In [1]: import numpy as np

In [2]: import numpy.linalg as la

In [3]: np.set_printoptions(precision=1, suppress=True, linewidth=200, sign=" ")

In [4]: F = np.load("dump.npy")

In [5]: F.round(1) + 0
Out[5]: 
array([[-12.9,  -7.2,   1.8,   7.6,  -1.7,  -9.3,  -3.6,   5.6, -14.9,   3.7],
       [-10.7,  -5.5,   1.5,   6.7,  -1.3,  -7.9,  -2.8,   4.9, -12.5,   3. ],
       [ -9.2,  -4.5,   1.3,   6. ,  -0.9,  -7. ,  -2.2,   4.3, -11. ,   2.6],
       [ -9.2,  -4.4,   1.3,   6. ,  -0.9,  -6.9,  -2.2,   4.3, -10.9,   2.5],
       [ -6.8,  -2.8,   0.9,   4.9,  -0.5,  -5.4,  -1.4,   3.4,  -8.4,   1.8],
       [ -5.6,  -2. ,   0.7,   4.3,  -0.3,  -4.6,  -1. ,   2.8,  -7.1,   1.4],
       [ -2.4,  -0.2,   0.1,   2.3,   0. ,  -2.3,  -0.1,   1.2,  -3.5,   0.2],
       [ -1.6,   0.1,  -0.1,   1.7,   0. ,  -1.7,   0.1,   0.8,  -2.5,  -0.1],
       [ -1.5,   0.2,  -0.1,   1.6,   0. ,  -1.6,   0.1,   0.7,  -2.4,  -0.2],
       [ -0.4,   0.2,  -0.2,   0.4,  -0.1,  -0.5,   0.1,  -0.1,  -0.8,  -0.5],
       [ -0.2,   0.1,  -0.2,   0.1,  -0.1,  -0.2,   0. ,  -0.1,  -0.4,  -0.4],
       [ -0.2,   0.1,  -0.2,   0.1,  -0.1,  -0.2,   0. ,  -0.1,  -0.4,  -0.4],
       [ -0.1,   0. ,  -0.1,   0. ,  -0.1,  -0.1,   0. ,  -0.1,  -0.2,  -0.2],
       [  0.1,   0. ,   0.1,   0. ,   0.1,   0.1,   0. ,   0.1,   0.2,   0.2],
       [  0.1,   0. ,   0.1,   0. ,   0.1,   0.1,   0. ,   0.1,   0.2,   0.2],
       [  0.9,   0.7,   0.7,   0.5,   1. ,   0.6,   0.3,   0.9,   1.4,   1.4],
       [  1. ,   0.7,   0.7,   0.5,   1.1,   0.6,   0.4,   1. ,   1.5,   1.5],
       [  1.5,   1.2,   1. ,   0.8,   1.6,   0.8,   0.6,   1.4,   2.1,   2. ],
       [  2. ,   1.8,   1.2,   1. ,   2.1,   1.1,   0.9,   1.7,   2.7,   2.5],
       [  3.9,   3.9,   2. ,   2. ,   3.9,   2. ,   2. ,   3. ,   4.9,   3.9],
       [  6.2,   6.4,   2.7,   2.9,   5.9,   3. ,   3.2,   4.1,   7.4,   5.3],
       [ 12.8,  13.8,   4.3,   5.3,  11.2,   5.9,   6.9,   6.9,  14.4,   8.5],
       [ 13.3,  14.4,   4.4,   5.4,  11.6,   6.1,   7.2,   7.1,  15. ,   8.7],
       [ 18.1,  19.7,   5.3,   6.9,  15.1,   8.2,   9.8,   8.7,  19.9,  10.6],
       [ 21.6,  23.5,   5.9,   7.9,  17.7,   9.8,  11.8,   9.9,  23.5,  11.8]])

In [6]: x0 = np.array([1, 2, 1, 1, 2, 2, 3, 3, 2, 0])

In [7]: F @ np.eye(10)[5]
Out[7]: array([-9.3, -7.9, -7. , -6.9, -5.4, -4.6, -2.3, -1.7, -1.6, -0.5, -0.2, -0.2, -0.1,  0.1,  0.1,  0.6,  0.6,  0.8,  1.1,  2. ,  3. ,  5.9,  6.1,  8.2,  9.8])

In [8]: la.norm(F @ x0) <= la.norm(F, 2) * la.norm(x0) + 1e-9
Out[8]: np.True_

In [9]: print((F @ x0).argmax())
24

In [10]: r = la.matrix_rank(F)

In [11]: print(r)
3

In [12]: ns = la.svd(F)[2][r:].T

In [13]: print(la.matrix_rank(F.T @ F), la.matrix_rank(F @ F.T))
3 3

In [14]: np.round(ns @ ns.T, 1) + 0
Out[14]: 
array([[ 0.7, -0.2,  0. ,  0.1, -0.1, -0.2, -0.1,  0.1, -0.3,  0. ],
       [-0.2,  0.5,  0.1, -0.2, -0.2,  0. , -0.3,  0. ,  0. ,  0.2],
       [ 0. ,  0.1,  0.9, -0.1, -0.1,  0. ,  0. , -0.1, -0.1, -0.2],
       [ 0.1, -0.2, -0.1,  0.7, -0.2,  0.2, -0.1, -0.2,  0.2, -0.1],
       [-0.1, -0.2, -0.1, -0.2,  0.8,  0. , -0.1, -0.2, -0.1, -0.2],
       [-0.2,  0. ,  0. ,  0.2,  0. ,  0.8,  0. ,  0.1, -0.3, -0.1],
       [-0.1, -0.3,  0. , -0.1, -0.1,  0. ,  0.9,  0. ,  0. ,  0.1],
       [ 0.1,  0. , -0.1, -0.2, -0.2,  0.1,  0. ,  0.7,  0. , -0.3],
       [-0.3,  0. , -0.1,  0.2, -0.1, -0.3,  0. ,  0. ,  0.5, -0.2],
       [ 0. ,  0.2, -0.2, -0.1, -0.2, -0.1,  0.1, -0.3, -0.2,  0.5]])

In [15]: mat = np.load("run17.npy")

In [16]: mat
Out[16]: 
array([[ 0.5,  0. ,  0.5,  0. ],
       [ 0. ,  0.5,  0.5,  0. ],
       [ 0. ,  0.5,  0.5,  0. ],
       [ 0. ,  0. ,  0. ,  1. ]])

In [17]: print(mat.sum(axis=1))
[ 1.  1.  1.  1.]

In [18]: np.round(la.matrix_power(mat, 100), 1) + 0
Out[18]: 
array([[ 0. ,  0.5,  0.5,  0. ],
       [ 0. ,  0.5,  0.5,  0. ],
       [ 0. ,  0.5,  0.5,  0. ],
       [ 0. ,  0. ,  0. ,  1. ]])

In [19]: np.round(np.sort(np.abs(la.eigvals(mat)))[::-1], 1) + 0
Out[19]: array([ 1. ,  1. ,  0.5,  0. ])

In [20]: p = np.eye(4)[1]

In [21]: for _ in range(7):
    ...:     p = p @ mat
    ...:     print(p.round(1))
    ...: 
[ 0.   0.5  0.5  0. ]
[ 0.   0.5  0.5  0. ]
[ 0.   0.5  0.5  0. ]
[ 0.   0.5  0.5  0. ]
[ 0.   0.5  0.5  0. ]
[ 0.   0.5  0.5  0. ]
[ 0.   0.5  0.5  0. ]

In [22]: mat.shape
Out[22]: (4, 4)

In [23]: mat.sum(axis=0)
Out[23]: array([ 0.5,  1. ,  1.5,  1. ])

In [24]: np.abs(mat).max()
Out[24]: np.float64(1.0)

In [25]: la.matrix_rank(mat)
Out[25]: np.int64(3)

In [26]: np.count_nonzero(mat)
Out[26]: np.int64(7)

In [27]: la.norm(mat, axis=0)
Out[27]: array([ 0.5,  0.7,  0.9,  1. ])

In [28]: la.norm(mat, axis=1).argmax()
Out[28]: np.int64(3)

In [29]: round(float(la.norm(mat, 1)), 1), round(la.norm(mat, np.inf), 1)
Out[29]: (1.5, np.float64(1.0))

In [30]: print(round(la.norm(mat, "nuc"), 1))
2.7

In [31]: round(la.norm(mat) ** 2 / la.norm(mat, 2) ** 2, 1)
Out[31]: np.float64(2.1)

In [32]: np.round(la.norm(mat[0], 1), 1), round(float(la.norm(mat[0], np.inf)), 1)
Out[32]: (np.float64(1.0), 0.5)

In [33]: print(round(mat[0] @ mat[2], 1))
0.2
